% ipython --no-banner

In [1]: import numpy as np

In [2]: np.set_printoptions(precision=1, suppress=True, linewidth=120, legacy="1.25")

In [3]: feats = np.loadtxt("case7.csv", delimiter=",")

In [4]: feats
Out[4]: 
array([[ 0.,  0.,  1.,  0., -3.,  2.,  0.,  0.,  1.],
       [ 0.,  2., -1., -1., -2.,  0.,  0.,  0.,  0.],
       [ 0.,  0.,  0.,  0.,  2., -3.,  0.,  0.,  0.],
       [ 0., -3.,  0.,  1.,  2.,  0.,  0.,  2.,  0.],
       [ 0.,  3.,  0.,  1., -1.,  0., -3.,  3.,  0.],
       [ 0.,  0.,  1.,  1., -3., -3.,  0.,  0.,  0.],
       [ 0.,  3.,  0.,  0.,  0., -2.,  0.,  0.,  0.],
       [ 3.,  0.,  0.,  0.,  3.,  0.,  0.,  0.,  0.],
       [ 0.,  0.,  0.,  0.,  0.,  0.,  0.,  2.,  0.]])

In [5]: O, Rm = np.linalg.qr(feats)

In [6]: O.shape, Rm.shape
Out[6]: ((9, 9), (9, 9))

In [7]: np.trace(O @ O.T)
Out[7]: 9.0

In [8]: np.round(O @ Rm, 1) + 0
Out[8]: 
array([[ 0.,  0.,  1.,  0., -3.,  2.,  0.,  0.,  1.],
       [ 0.,  2., -1., -1., -2.,  0.,  0.,  0.,  0.],
       [ 0.,  0.,  0.,  0.,  2., -3.,  0.,  0.,  0.],
       [ 0., -3.,  0.,  1.,  2.,  0.,  0.,  2.,  0.],
       [ 0.,  3.,  0.,  1., -1.,  0., -3.,  3.,  0.],
       [ 0.,  0.,  1.,  1., -3., -3.,  0.,  0.,  0.],
       [ 0.,  3.,  0.,  0.,  0., -2.,  0.,  0.,  0.],
       [ 3.,  0.,  0.,  0.,  3.,  0.,  0.,  0.,  0.],
       [ 0.,  0.,  0.,  0.,  0.,  0.,  0.,  2.,  0.]])

In [9]: O, _ = np.linalg.qr(np.array([[1.1, 2.1, -1.7, -0.2],
   ...:     [1.6, 0.2, -0.3, 0.1],
   ...:     [0.2, -0.2, 0.3, -0.3],
   ...:     [1.6, -1.0, 0.5, 0.7]]))

In [10]: F = O[:, :4]

In [11]: F.round(1) + 0
Out[11]: 
array([[-0.4,  0.8,  0.1,  0.3],
       [-0.6,  0. , -0.2, -0.7],
       [-0.1, -0.1, -0.9,  0.3],
       [-0.6, -0.5,  0.3,  0.5]])

In [12]: x = np.array([4, -3, 4, -4])

In [13]: F.T @ (F @ x)
Out[13]: array([ 4., -3.,  4., -4.])

In [14]: np.round(np.linalg.norm(x), 1), round(float(np.linalg.norm(F @ x)), 1)
Out[14]: (7.5, 7.5)

In [15]: [p for p in range(1, 25) if np.allclose(np.linalg.matrix_power(F, p), np.eye(4))]
Out[15]: []

In [16]: np.round(np.linalg.det(F), 1)
Out[16]: -1.0

In [17]: np.round(np.linalg.inv(F), 1) + 0
Out[17]: 
array([[-0.4, -0.6, -0.1, -0.6],
       [ 0.8,  0. , -0.1, -0.5],
       [ 0.1, -0.2, -0.9,  0.3],
       [ 0.3, -0.7,  0.3,  0.5]])

In [18]: rng = np.random.default_rng(362)

In [19]: M2 = F + rng.integers(-2, 3, (4, 1)) @ rng.integers(-2, 3, (1, 4))

In [20]: M2
Out[20]: 
array([[-2.4, -0.2,  1.1, -1.7],
       [ 3.4,  2. , -2.2,  3.3],
       [ 3.9,  1.9, -2.9,  4.3],
       [-0.6, -0.5,  0.3,  0.5]])

In [21]: np.round(np.linalg.svd(M2 - F, compute_uv=False), 1) + 0
Out[21]: array([9.5, 0. , 0. , 0. ])

In [22]: np.linalg.matrix_rank(M2 - F, tol=1e-8)
Out[22]: 1

In [23]: np.abs(M2 - F).sum(axis=1)
Out[23]: array([ 6., 12., 12.,  0.])

In [24]: M2 = F / np.linalg.norm(F, axis=1, keepdims=True)

In [25]: cov = M2 @ M2.T

In [26]: cov[0].round(1) + 0
Out[26]: array([1., 0., 0., 0.])

In [27]: np.round(np.degrees(np.arccos(np.clip(cov[0, 1], -1, 1))), 1)
Out[27]: 90.0

In [28]: (cov - 2 * np.eye(4)).round(6).argmax(axis=1)
Out[28]: array([1, 0, 0, 0])

In [29]: mat = np.array([[2.5, 0.5, 1.0, -1.2, 0.3, 0.0, -0.9, 0.9],
    ...:     [1.1, 1.4, -0.6, 0.8, 0.1, -0.3, -0.4, 1.5],
    ...:     [1.7, -1.3, 0.5, -0.8, 1.2, -0.6, 0.4, 0.1],
    ...:     [0.2, 0.6, 0.6, 0.1, -0.2, 1.7, -1.4, 0.8],
    ...:     [0.4, -0.8, -0.5, -0.9, 1.4, -1.1, -0.8, 1.5],
    ...:     [0.6, -0.1, -0.1, 0.5, 0.1, 0.3, -1.4, 0.4]])

In [30]: W1 = np.array([[-3, 2, -2],
    ...:     [1, -3, -3],
    ...:     [3, -2, 0],
    ...:     [-2, 3, 3],
    ...:     [3, -2, 0],
    ...:     [-1, 0, 2],
    ...:     [-2, -1, -3],
    ...:     [-2, 0, -1]])

In [31]: c = np.array([-2, 4, -3])

In [32]: H = np.maximum(mat @ W1 + c, 0)

In [33]: H
Out[33]: 
array([[0. , 2.2, 0. ],
       [0. , 5.8, 0. ],
       [0. , 5.1, 0. ],
       [0. , 3.5, 1.9],
       [0.2, 3.5, 0. ],
       [0. , 8.4, 2. ]])

In [34]: Z = np.array([[-3, 1, 0], [0, -3, -3], [1, -2, -2]])

In [35]: H @ Z
Out[35]: 
array([[  0. ,  -6.6,  -6.6],
       [  0. , -17.4, -17.4],
       [  0. , -15.3, -15.3],
       [  1.9, -14.3, -14.3],
       [ -0.6, -10.3, -10.5],
       [  2. , -29.2, -29.2]])

In [36]: (H @ Z).round(6).argmax(axis=1)
Out[36]: array([0, 0, 0, 0, 0, 0])
